$ python3 -q
>>> import numpy as np
>>> import numpy.linalg as la
>>> np.set_printoptions(suppress=True, linewidth=100)
>>> M = np.loadtxt("m.csv", delimiter=",")
>>> M
array([[1., 0., 0., 0., 0., 0., 0., 0., 0., 0.],
       [3., 1., 0., 0., 0., 0., 0., 0., 0., 0.],
       [2., 2., 1., 0., 0., 0., 0., 0., 0., 0.],
       [2., 1., 3., 1., 0., 0., 0., 0., 0., 0.],
       [2., 3., 0., 2., 1., 0., 0., 0., 0., 0.],
       [3., 3., 2., 3., 2., 1., 0., 0., 0., 0.],
       [0., 0., 0., 1., 0., 0., 1., 0., 0., 0.],
       [2., 3., 3., 3., 3., 2., 1., 1., 0., 0.],
       [3., 3., 0., 2., 3., 1., 2., 2., 1., 0.],
       [0., 0., 0., 1., 2., 3., 0., 0., 1., 1.]])
>>> # triangular
>>> left, sigma, VT = la.svd(M)
>>> sigma.round(2)
array([12.07,  4.64,  3.68,  2.45,  2.16,  1.33,  0.78,  0.57,  0.13,  0.01])
>>> B = left[:, :9] @ np.diag(sigma[:9]) @ VT[:9]
>>> round(np.abs(M - B).max(), 2)
np.float64(0.01)
>>> np.round(la.norm(M - B) / la.norm(M), 2)
np.float64(0.0)
>>> B.round(2) + 0
array([[ 1.  ,  0.  ,  0.  ,  0.  ,  0.  ,  0.  ,  0.  ,  0.  ,  0.  , -0.01],
       [ 3.  ,  1.  ,  0.  ,  0.  ,  0.  ,  0.  ,  0.  ,  0.  ,  0.  ,  0.  ],
       [ 2.  ,  2.  ,  1.  ,  0.  ,  0.  ,  0.  ,  0.  ,  0.  ,  0.  ,  0.  ],
       [ 2.  ,  1.  ,  3.  ,  1.  ,  0.  ,  0.  ,  0.  ,  0.  ,  0.  ,  0.  ],
       [ 2.  ,  3.  ,  0.  ,  2.  ,  1.  ,  0.  ,  0.  ,  0.  ,  0.  ,  0.  ],
       [ 3.  ,  3.  ,  2.  ,  3.  ,  2.  ,  1.  ,  0.  ,  0.  ,  0.  ,  0.  ],
       [ 0.  ,  0.  ,  0.  ,  1.  ,  0.  ,  0.  ,  1.  ,  0.  ,  0.  ,  0.  ],
       [ 2.  ,  3.  ,  3.  ,  3.  ,  3.  ,  2.  ,  1.  ,  1.  ,  0.  ,  0.  ],
       [ 3.  ,  3.  ,  0.  ,  2.  ,  3.  ,  1.  ,  2.  ,  2.  ,  1.  ,  0.  ],
       [ 0.  ,  0.  ,  0.  ,  1.  ,  2.  ,  3.  ,  0.  ,  0.  ,  1.  ,  1.  ]])
>>> round(la.norm(M - B, 2), 2), round(sigma[9], 2)
(np.float64(0.01), np.float64(0.01))
>>> B = M[0, 0] * M[1:] - np.outer(M[1:, 0], M[0])
>>> B
array([[0., 1., 0., 0., 0., 0., 0., 0., 0., 0.],
       [0., 2., 1., 0., 0., 0., 0., 0., 0., 0.],
       [0., 1., 3., 1., 0., 0., 0., 0., 0., 0.],
       [0., 3., 0., 2., 1., 0., 0., 0., 0., 0.],
       [0., 3., 2., 3., 2., 1., 0., 0., 0., 0.],
       [0., 0., 0., 1., 0., 0., 1., 0., 0., 0.],
       [0., 3., 3., 3., 3., 2., 1., 1., 0., 0.],
       [0., 3., 0., 2., 3., 1., 2., 2., 1., 0.],
       [0., 0., 0., 1., 2., 3., 0., 0., 1., 1.]])
>>> np.flatnonzero(~B.round(6).any(axis=1))
array([], dtype=int64)
>>> M[:, 0] / M[0, 0]
array([1., 3., 2., 2., 2., 3., 0., 2., 3., 0.])
>>> r0, v = B[6], B[7]
>>> r0 @ v
np.float64(30.0)
>>> r0 @ r0
np.float64(42.0)
>>> pr = (r0 @ v) / (r0 @ r0) * r0
>>> np.outer(r0, v)
array([[0., 0., 0., 0., 0., 0., 0., 0., 0., 0.],
       [0., 9., 0., 6., 9., 3., 6., 6., 3., 0.],
       [0., 9., 0., 6., 9., 3., 6., 6., 3., 0.],
       [0., 9., 0., 6., 9., 3., 6., 6., 3., 0.],
       [0., 9., 0., 6., 9., 3., 6., 6., 3., 0.],
       [0., 6., 0., 4., 6., 2., 4., 4., 2., 0.],
       [0., 3., 0., 2., 3., 1., 2., 2., 1., 0.],
       [0., 3., 0., 2., 3., 1., 2., 2., 1., 0.],
       [0., 0., 0., 0., 0., 0., 0., 0., 0., 0.],
       [0., 0., 0., 0., 0., 0., 0., 0., 0., 0.]])
>>> rng = np.random.default_rng(162140)
>>> B = M + rng.integers(-2, 3, (10, 9)) @ rng.integers(-2, 3, (9, 10))
>>> B
array([[  1.,  -4.,  -8.,   2.,   8.,  -7.,  -3.,  -5.,  -7.,   0.],
       [ -2.,  -3., -11.,  -3.,   0.,  -1.,   0.,   5.,  -9., -21.],
       [  1.,  -9.,  -4.,   1.,   6.,  -9.,  -5.,   0.,  -2.,   3.],
       [  4., -10.,  -4.,  12.,  -4.,   7., -12.,   0.,  -2.,  -9.],
       [  7.,   4.,  -3.,   8.,  -2.,   3.,  -1.,  -7.,  -6.,   1.],
       [ -1.,   3.,  16.,  11.,   0.,   6.,  -5.,   0.,   7.,  12.],
       [  1.,   1.,  -5.,   9.,  -5.,   3.,  -5.,  -2.,  -2.,  -1.],
       [  4.,   3.,  -1.,   6.,   6.,   3.,  -3.,  -3., -11.,   0.],
       [  3.,   4.,  -2.,  11.,   0.,   8.,  -2.,  -2.,   0.,  -6.],
       [  0.,   5.,   1.,  10.,   8.,  12.,  -3.,  -9.,  -2.,  -4.]])
>>> np.round(la.svd(B - M, compute_uv=False), 2) + 0
array([37.85, 30.84, 22.49, 19.41, 12.18,  7.28,  5.7 ,  3.56,  0.1 ,  0.  ])
>>> la.matrix_rank(B - M, tol=1e-8)
np.int64(9)
>>> m1 = np.load("layer19.npy")
>>> m1
array([[4, 4, 4, 2, 2, 2],
       [4, 2, 4, 2, 1, 2],
       [4, 0, 2, 2, 0, 1],
       [0, 0, 0, 2, 2, 2],
       [0, 0, 0, 2, 1, 2],
       [0, 0, 0, 2, 0, 1]])
>>> labels = rng.permutation(6)
>>> labels
array([2, 0, 1, 3, 5, 4])
>>> B = m1[labels][:, labels]
>>> round(la.det(B), 2), round(la.det(m1[labels]), 2)
(np.float64(32.0), np.float64(-32.0))
>>> np.trace(B)
np.int64(12)
>>> B
array([[2, 4, 0, 2, 1, 0],
       [4, 4, 4, 2, 2, 2],
       [4, 4, 2, 2, 2, 1],
       [0, 0, 0, 2, 2, 2],
       [0, 0, 0, 2, 1, 0],
       [0, 0, 0, 2, 2, 1]])
>>> np.round(np.sort(np.abs(la.eigvals(B))), 2)
array([0.65, 0.65, 1.3 , 1.3 , 4.72, 9.45])
>>> B = m1 + rng.integers(-2, 3, (6, 1)) @ rng.integers(-2, 3, (1, 6))
>>> B
array([[ 2,  5,  2,  4,  2,  1],
       [ 2,  3,  2,  4,  1,  1],
       [ 2,  1,  0,  4,  0,  0],
       [ 0,  0,  0,  2,  2,  2],
       [ 0,  0,  0,  2,  1,  2],
       [ 4, -2,  4, -2,  0,  3]])
>>> B - m1
array([[-2,  1, -2,  2,  0, -1],
       [-2,  1, -2,  2,  0, -1],
       [-2,  1, -2,  2,  0, -1],
       [ 0,  0,  0,  0,  0,  0],
       [ 0,  0,  0,  0,  0,  0],
       [ 4, -2,  4, -4,  0,  2]])
>>> np.abs(B - m1).sum(axis=1)
array([ 8,  8,  8,  0,  0, 16])
